In [1]: import numpy as np

In [2]: import numpy.linalg as la

In [3]: np.set_printoptions(suppress=True, linewidth=160)

In [4]: rd = lambda a: np.round(a, 3) + 0

In [5]: E = np.load("a.npy")

In [6]: print(E)
[[ 5 -2  3 -5]
 [-1 -4  1 -4]
 [ 2 -2  3 -2]
 [ 4  1 -4  2]]

In [7]: rng = np.random.default_rng(644064)

In [8]: labels = rng.permutation(4)

In [9]: print(labels)
[2 1 0 3]

In [10]: out = E[labels][:, labels]

In [11]: print(np.trace(out))
6

In [12]: print(np.diag(out))
[ 3 -4  5  2]

In [13]: print(rd(np.sort(np.abs(la.eigvals(out)))))
[3.559 3.582 3.582 5.585]

In [14]: r0 = np.array([7, 6])

In [15]: print(np.convolve(E[0], r0))
[ 35  16   9 -17 -30]

In [16]: print(np.polyval(r0, E[0]))
[ 41  -8  27 -29]

In [17]: out = la.inv(E)

In [18]: print(rd(la.slogdet(E)[0]))
-1.0

In [19]: print((np.abs(out) > 1e-9).astype(int))
[[1 1 1 1]
 [1 1 1 1]
 [1 1 1 1]
 [1 1 1 1]]

In [20]: print(rd(la.det(E) * la.det(out)))
1.0

In [21]: print(np.allclose(out, E.T))
False

In [22]: data = np.load("out0.npy")

In [23]: print(rd(data))
[[0.007 0.036 0.007 0.036 0.036 0.022 0.007 0.036 0.007 0.036]
 [0.036 0.181 0.036 0.181 0.181 0.109 0.036 0.181 0.036 0.181]
 [0.007 0.036 0.007 0.036 0.036 0.022 0.007 0.036 0.007 0.036]
 [0.036 0.181 0.036 0.181 0.181 0.109 0.036 0.181 0.036 0.181]
 [0.036 0.181 0.036 0.181 0.181 0.109 0.036 0.181 0.036 0.181]
 [0.022 0.109 0.022 0.109 0.109 0.065 0.022 0.109 0.022 0.109]
 [0.007 0.036 0.007 0.036 0.036 0.022 0.007 0.036 0.007 0.036]
 [0.036 0.181 0.036 0.181 0.181 0.109 0.036 0.181 0.036 0.181]
 [0.007 0.036 0.007 0.036 0.036 0.022 0.007 0.036 0.007 0.036]
 [0.036 0.181 0.036 0.181 0.181 0.109 0.036 0.181 0.036 0.181]]

In [24]: # null space of dimension 9

In [25]: T = np.stack([data, 4 * data, data[::-1]])

In [26]: print(rd(np.einsum("bij,cij->bc", T, T)))
[[ 1.     4.     0.507]
 [ 4.    16.     2.029]
 [ 0.507  2.029  1.   ]]

In [27]: print(rd(la.det(T)))
[0. 0. 0.]

In [28]: print(la.matrix_rank(T))
[1 1 1]

In [29]: print(rd(la.norm(T, axis=(1, 2))))
[1. 4. 1.]

In [30]: vec = np.array([9, 3, 6, 3, 8, 0, 2, 4, 0, -9])

In [31]: print(rd((data * vec).sum(axis=1)))
[0.449 2.246 0.449 2.246 2.246 1.348 0.449 2.246 0.449 2.246]

In [32]: print(rd(data @ vec))
[0.449 2.246 0.449 2.246 2.246 1.348 0.449 2.246 0.449 2.246]

In [33]: print(rd(data @ (2 * vec)))
[0.899 4.493 0.899 4.493 4.493 2.696 0.899 4.493 0.899 4.493]

In [34]: print(rd(np.einsum("ij,j->i", data, vec)))
[0.449 2.246 0.449 2.246 2.246 1.348 0.449 2.246 0.449 2.246]

In [35]: print(np.sign((data @ vec).round(6)))
[1. 1. 1. 1. 1. 1. 1. 1. 1. 1.]

In [36]: Uu, s, VT = la.svd(data)

In [37]: print(rd(s))
[1. 0. 0. 0. 0. 0. 0. 0. 0. 0.]

In [38]: out = Uu[:, :1] @ np.diag(s[:1]) @ VT[:1]

In [39]: print(rd(la.norm(data - out, 2)), rd(s[1]))
0.0 0.0

In [40]: print(rd(la.norm(data - out) / la.norm(data)))
0.0

In [41]: print(rd(np.abs(data - out).max()))
0.0

In [42]: vec = np.array([-2, 2, -1, -1, -1, -2, 1, 1, 0, 0])

In [43]: print(np.trace(data))
1.0

In [44]: print(rd(data @ data @ vec))
[-0.022 -0.109 -0.022 -0.109 -0.109 -0.065 -0.022 -0.109 -0.022 -0.109]

In [45]: print(rd((vec - data @ vec) @ (data @ vec)))
0.0

In [46]: print(rd(data @ vec))
[-0.022 -0.109 -0.022 -0.109 -0.109 -0.065 -0.022 -0.109 -0.022 -0.109]

In [47]: A = np.load("m.npy")

In [48]: print(A)
[[-5 -5 -1  4 -3 -2  2]
 [ 0  1  4  2  5 -4  4]
 [ 0  0  5  4  0  1 -5]
 [ 0  0  0  4 -1 -1  4]
 [ 0  0  0  0 -2 -4  5]
 [ 0  0  0  0  0 -2  3]
 [ 0  0  0  0  0  0 -5]]

In [49]: print(la.matrix_rank(A - A[0, 0] * np.eye(7)))
6

In [50]: print(A @ A)
[[ 25  20 -20 -18  -8  41 -40]
 [  0   1  24  26  -7 -14 -15]
 [  0   0  25  36  -4  -1  19]
 [  0   0   0  16  -2   2 -12]
 [  0   0   0   0   4  16 -47]
 [  0   0   0   0   0   4 -21]
 [  0   0   0   0   0   0  25]]

In [51]: print([int(la.matrix_rank(la.matrix_power(A, p))) for p in range(1, 8)])
[7, 7, 7, 7, 7, 7, 7]

In [52]: print(np.prod(np.diag(A)), rd(la.det(A)))
2000 2000.0

In [53]: out = np.array([[-4, 1, -3],
    ...:     [4, 0, -1],
    ...:     [-1, 0, -3],
    ...:     [0, -5, 2],
    ...:     [-3, 0, 2],
    ...:     [1, -3, 0],
    ...:     [5, 2, 2]])

In [54]: print(np.einsum("ik,kj->ji", A, out))
[[ 18   1 -29  22  27  13 -25]
 [-15  10 -33  -9  22  12 -10]
 [ 29   9 -17  14   6   6 -10]]

In [55]: print(out.T @ A.T)
[[ 18   1 -29  22  27  13 -25]
 [-15  10 -33  -9  22  12 -10]
 [ 29   9 -17  14   6   6 -10]]

In [56]: print(la.matrix_rank(A @ out))
3

In [57]: print(np.einsum("ij->j", A))
[ -5  -4   8  14  -1 -12   8]

In [58]: print(np.vstack([A, out.T]).shape)
(10, 7)

In [59]: print(A @ out)
[[ 18 -15  29]
 [  1  10   9]
 [-29 -33 -17]
 [ 22  -9  14]
 [ 27  22   6]
 [ 13  12   6]
 [-25 -10 -10]]

In [60]: print(la.matrix_rank(np.vstack([A, out.T])))
7

In [61]: q, Rm = la.qr(A)

In [62]: print(abs(Rm[0, 0]), rd(la.norm(A[:, 0])))
5.0 5.0

In [63]: print(Rm)
[[-5. -5. -1.  4. -3. -2.  2.]
 [ 0.  1.  4.  2.  5. -4.  4.]
 [ 0.  0.  5.  4.  0.  1. -5.]
 [ 0.  0.  0.  4. -1. -1.  4.]
 [ 0.  0.  0.  0. -2. -4.  5.]
 [ 0.  0.  0.  0.  0. -2.  3.]
 [ 0.  0.  0.  0.  0.  0. -5.]]

In [64]: print(q @ Rm)
[[-5. -5. -1.  4. -3. -2.  2.]
 [ 0.  1.  4.  2.  5. -4.  4.]
 [ 0.  0.  5.  4.  0.  1. -5.]
 [ 0.  0.  0.  4. -1. -1.  4.]
 [ 0.  0.  0.  0. -2. -4.  5.]
 [ 0.  0.  0.  0.  0. -2.  3.]
 [ 0.  0.  0.  0.  0.  0. -5.]]

In [65]: print(q)
[[ 1.  0.  0.  0.  0.  0.  0.]
 [-0.  1.  0.  0.  0.  0.  0.]
 [-0. -0.  1.  0.  0.  0.  0.]
 [-0. -0. -0.  1.  0.  0.  0.]
 [-0. -0. -0. -0.  1.  0.  0.]
 [-0. -0. -0. -0. -0.  1.  0.]
 [-0. -0. -0. -0. -0. -0.  1.]]

In [66]: print(np.allclose(Rm.T @ Rm, A.T @ A))
True

In [67]: out = A ** -1
Traceback (most recent call last):
  Cell In[67], line 1
    out = A ** -1
ValueError: Integers to negative integer powers are not allowed.


In [68]: out = la.invert(A)
Traceback (most recent call last):
  Cell In[68], line 1
    out = la.invert(A)
AttributeError: module 'numpy.linalg' has no attribute 'invert'


In [69]: out = la.inv(A)

In [70]: print(rd(la.det(A) * out))
[[  -400.  -2000.   1520.   -120.  -4340.  13900.    624.]
 [     0.   2000.  -1600.    600.   4700. -14500.   -320.]
 [     0.      0.    400.   -400.    200.      0.   -520.]
 [     0.      0.      0.    500.   -250.    250.    300.]
 [     0.      0.      0.      0.  -1000.   2000.    200.]
 [     0.      0.      0.      0.      0.  -1000.   -600.]
 [     0.      0.      0.      0.      0.      0.   -400.]]

In [71]: print(rd(la.det(A) * la.det(out)))
1.0

In [72]: print((np.abs(out) > 1e-9).astype(int))
[[1 1 1 1 1 1 1]
 [0 1 1 1 1 1 1]
 [0 0 1 1 1 0 1]
 [0 0 0 1 1 1 1]
 [0 0 0 0 1 1 1]
 [0 0 0 0 0 1 1]
 [0 0 0 0 0 0 1]]

In [73]: print(rd(la.cond(A)))
134.467

In [74]: la.determinant(A)
Traceback (most recent call last):
  Cell In[74], line 1
    la.determinant(A)
AttributeError: module 'numpy.linalg' has no attribute 'determinant'


In [75]: print(np.allclose(A @ A.T, A.T @ A))
False

In [76]: print((A - A.T) / 2)
[[ 0.  -2.5 -0.5  2.  -1.5 -1.   1. ]
 [ 2.5  0.   2.   1.   2.5 -2.   2. ]
 [ 0.5 -2.   0.   2.   0.   0.5 -2.5]
 [-2.  -1.  -2.   0.  -0.5 -0.5  2. ]
 [ 1.5 -2.5  0.   0.5  0.  -2.   2.5]
 [ 1.   2.  -0.5  0.5  2.   0.   1.5]
 [-1.  -2.   2.5 -2.  -2.5 -1.5  0. ]]

In [77]: print(la.matrix_power(A, 4))
[[  625   520  -520  -938  -256   765 -2949]
 [    0     1   624  1306  -183  -154   377]
 [    0     0   625  1476  -188   -21   727]
 [    0     0     0   256   -40     8  -440]
 [    0     0     0     0    16   128 -1699]
 [    0     0     0     0     0    16  -609]
 [    0     0     0     0     0     0   625]]

In [78]: print(rd(la.det(A)))
2000.0

In [79]: print(np.allclose(A, A.T))
False

In [80]: print((A + A.T) / 2)
[[-5.  -2.5 -0.5  2.  -1.5 -1.   1. ]
 [-2.5  1.   2.   1.   2.5 -2.   2. ]
 [-0.5  2.   5.   2.   0.   0.5 -2.5]
 [ 2.   1.   2.   4.  -0.5 -0.5  2. ]
 [-1.5  2.5  0.  -0.5 -2.  -2.   2.5]
 [-1.  -2.   0.5 -0.5 -2.  -2.   1.5]
 [ 1.   2.  -2.5  2.   2.5  1.5 -5. ]]

In [81]: print(np.trace(A))
-4

In [82]: print(rd(np.abs(la.eigvals(A)).max()))
5.0

In [83]: print(A @ A)
[[ 25  20 -20 -18  -8  41 -40]
 [  0   1  24  26  -7 -14 -15]
 [  0   0  25  36  -4  -1  19]
 [  0   0   0  16  -2   2 -12]
 [  0   0   0   0   4  16 -47]
 [  0   0   0   0   0   4 -21]
 [  0   0   0   0   0   0  25]]

In [84]: m1 = np.array([[1, -4, 16, -64],
    ...:     [1, -3, 9, -27],
    ...:     [1, -2, 4, -8],
    ...:     [1, -1, 1, -1],
    ...:     [1, 0, 0, 0]])

In [85]: # column 3 dominates

In [86]: out = m1 / la.norm(m1, axis=1, keepdims=True)

In [87]: gram = out @ out.T

In [88]: print(np.argwhere(np.triu(np.abs(gram) > 0.95, 1)))
[[0 1]
 [0 2]
 [1 2]]

In [89]: print((np.abs(gram) > 0.9).astype(int))
[[1 1 1 0 0]
 [1 1 1 0 0]
 [1 1 1 0 0]
 [0 0 0 1 0]
 [0 0 0 0 1]]

In [90]: print((gram - 2 * np.eye(5)).round(6).argmax(axis=1))
[1 0 1 2 3]

In [91]: print(rd(gram))
[[1.    0.996 0.96  0.643 0.015]
 [0.996 1.    0.981 0.698 0.035]
 [0.96  0.981 1.    0.813 0.108]
 [0.643 0.698 0.813 1.    0.5  ]
 [0.015 0.035 0.108 0.5   1.   ]]

In [92]: print(rd(np.degrees(np.arccos(np.clip(gram[0, 3], -1, 1)))))
49.986

In [93]: rk = la.matrix_rank(data)

In [94]: print(rk)
1

In [95]: null = la.svd(data)[2][rk:].T

In [96]: print(null.shape)
(10, 9)

In [97]: print([int(la.matrix_rank(data[:i])) for i in range(1, len(data) + 1)])
[1, 1, 1, 1, 1, 1, 1, 1, 1, 1]

In [98]: print(np.allclose(data @ null, 0))
True

In [99]: print([int(la.matrix_rank(data[:, :j + 1])) for j in range(10)])
[1, 1, 1, 1, 1, 1, 1, 1, 1, 1]

In [100]: print(la.cond(A) > 100)
True

In [101]: print(rd(la.norm(A, 2) / la.norm(A)))
0.671

In [102]: print(rd(np.trace(la.pinv(data) @ data)))
1.0

In [103]: print(rd(data @ la.pinv(data) @ data))
[[0.007 0.036 0.007 0.036 0.036 0.022 0.007 0.036 0.007 0.036]
 [0.036 0.181 0.036 0.181 0.181 0.109 0.036 0.181 0.036 0.181]
 [0.007 0.036 0.007 0.036 0.036 0.022 0.007 0.036 0.007 0.036]
 [0.036 0.181 0.036 0.181 0.181 0.109 0.036 0.181 0.036 0.181]
 [0.036 0.181 0.036 0.181 0.181 0.109 0.036 0.181 0.036 0.181]
 [0.022 0.109 0.022 0.109 0.109 0.065 0.022 0.109 0.022 0.109]
 [0.007 0.036 0.007 0.036 0.036 0.022 0.007 0.036 0.007 0.036]
 [0.036 0.181 0.036 0.181 0.181 0.109 0.036 0.181 0.036 0.181]
 [0.007 0.036 0.007 0.036 0.036 0.022 0.007 0.036 0.007 0.036]
 [0.036 0.181 0.036 0.181 0.181 0.109 0.036 0.181 0.036 0.181]]

In [104]: print(la.lstsq(data[:-1].T, data[-1])[2])
1

In [105]: print(np.allclose(data[:-1].T @ la.lstsq(data[:-1].T, data[-1])[0], data[-1]))
True

In [106]: print(np.unique(data.round(6), axis=0).shape)
(3, 10)

In [107]: labels = rng.integers(0, 2, 7)

In [108]: feats = np.array([[2, 1, 1, 0, 0, 2, 2],
     ...:     [1, 2, 2, 1, 1, 3, 3],
     ...:     [0, 1, 2, 2, 0, 3, 1],
     ...:     [0, 1, 0, 0, 3, 0, 1],
     ...:     [1, 0, 3, 0, 1, 1, 1],
     ...:     [1, 2, 3, 3, 0, 2, 2],
     ...:     [1, 1, 2, 0, 0, 3, 3]]) * (labels[:, None] == labels)

In [109]: print(feats)
[[2 0 1 0 0 0 2]
 [0 2 0 1 0 3 0]
 [0 0 2 0 0 0 1]
 [0 1 0 0 0 0 0]
 [1 0 3 0 1 0 1]
 [0 2 0 3 0 2 0]
 [1 0 2 0 0 0 3]]

In [110]: T = np.stack([feats, 5 * feats, feats[::-1]])

In [111]: print(la.matrix_rank(T.reshape(3, -1)))
2

In [112]: print(T.shape)
(3, 7, 7)

In [113]: print(T.sum(axis=0))
[[13  0  8  0  0  0 15]
 [ 0 14  0  9  0 20  0]
 [ 1  0 15  0  1  0  7]
 [ 0  7  0  0  0  0  0]
 [ 6  0 20  0  6  0  7]
 [ 0 14  0 19  0 15  0]
 [ 8  0 13  0  0  0 20]]

In [114]: print((T @ feats.T).shape)
(3, 7, 7)

In [115]: print(rd(la.norm(T, axis=(1, 2))))
[ 8.485 42.426  8.485]
